$ python3 -q
>>> import numpy as np
>>> np.set_printoptions(precision=2, suppress=True, linewidth=100)
>>> rnd = lambda a: np.round(a, 2) + 0
>>> f = np.array([2, 1, 3, -1, 3]) + 0.5
>>> W0 = np.outer(f, f) / (f @ f)
>>> print(rnd(W0))
[[ 0.19  0.11  0.26 -0.04  0.26]
 [ 0.11  0.07  0.16 -0.02  0.16]
 [ 0.26  0.16  0.37 -0.05  0.37]
 [-0.04 -0.02 -0.05  0.01 -0.05]
 [ 0.26  0.16  0.37 -0.05  0.37]]
>>> w, vecs = np.linalg.eigvalsh(W0)
Traceback (most recent call last):
  File "<python-input-6>", line 1, in <module>
    w, vecs = np.linalg.eigvalsh(W0)
    ^^^^^^^
ValueError: too many values to unpack (expected 2)
>>> w, vecs = np.linalg.eigh(W0)
>>> print(rnd(np.linalg.eigvalsh(W0 + -3 * np.eye(5))))
[-3. -3. -3. -3. -2.]
>>> print((w > 1e-8).sum(), (w < -1e-8).sum())
1 0
>>> print(np.abs(vecs[:, -1]).round(6).argmax())
2
>>> print(rnd(np.abs(vecs[:, -1])))
[0.43 0.26 0.61 0.09 0.61]
>>> print(rnd(vecs.T @ vecs))
[[1. 0. 0. 0. 0.]
 [0. 1. 0. 0. 0.]
 [0. 0. 1. 0. 0.]
 [0. 0. 0. 1. 0.]
 [0. 0. 0. 0. 1.]]
>>> f = np.array([-2, 3])
>>> print(rnd(np.polyval(f, W0[1])))
[2.77 2.86 2.68 3.05 2.68]
>>> print(rnd(np.correlate(W0[1], W0[4], "full")))
[0.04 0.02 0.1  0.03 0.16 0.03 0.1  0.02 0.04]
>>> print(rnd(np.convolve(W0[1], f)))
[-0.23  0.2  -0.11  0.52 -0.38  0.47]
>>> U, sigma, VT = np.linalg.svd(W0)
>>> vecs = VT[:(sigma > 1e-8).sum()]
>>> rng = np.random.default_rng(2594)
>>> vec = W0[3] + -2 * W0[2] + rng.integers(2) * np.eye(5)[2]
>>> print(rnd(vec))
[-0.56 -0.34  0.21  0.11 -0.79]
>>> print(np.linalg.matrix_rank(np.vstack([W0, vec])))
2
>>> print(rnd(np.linalg.norm(vec - vecs.T @ vecs @ vec)))
0.79
>>> print(rnd(vecs.T @ vecs))
[[ 0.19  0.11  0.26 -0.04  0.26]
 [ 0.11  0.07  0.16 -0.02  0.16]
 [ 0.26  0.16  0.37 -0.05  0.37]
 [-0.04 -0.02 -0.05  0.01 -0.05]
 [ 0.26  0.16  0.37 -0.05  0.37]]
>>> vec = np.array([1, 5, 5, 4, 3])
>>> print(rnd(np.eye(5) - W0))
[[ 0.81 -0.11 -0.26  0.04 -0.26]
 [-0.11  0.93 -0.16  0.02 -0.16]
 [-0.26 -0.16  0.63  0.05 -0.37]
 [ 0.04  0.02  0.05  0.99  0.05]
 [-0.26 -0.16 -0.37  0.05  0.63]]
>>> print(rnd((vec - W0 @ vec) @ (W0 @ vec)))
0.0
>>> print(rnd(W0 @ W0 @ vec))
[ 2.71  1.62  3.79 -0.54  3.79]
>>> print(rnd(np.linalg.norm(W0) ** 2 / np.linalg.norm(W0, 2) ** 2))
1.0
>>> print(rnd(np.linalg.norm(W0, 2)))
1.0
>>> print(rnd(np.linalg.norm(W0, axis=1)))
[0.43 0.26 0.61 0.09 0.61]
>>> print(np.linalg.norm(W0, axis=1).argmax())
2
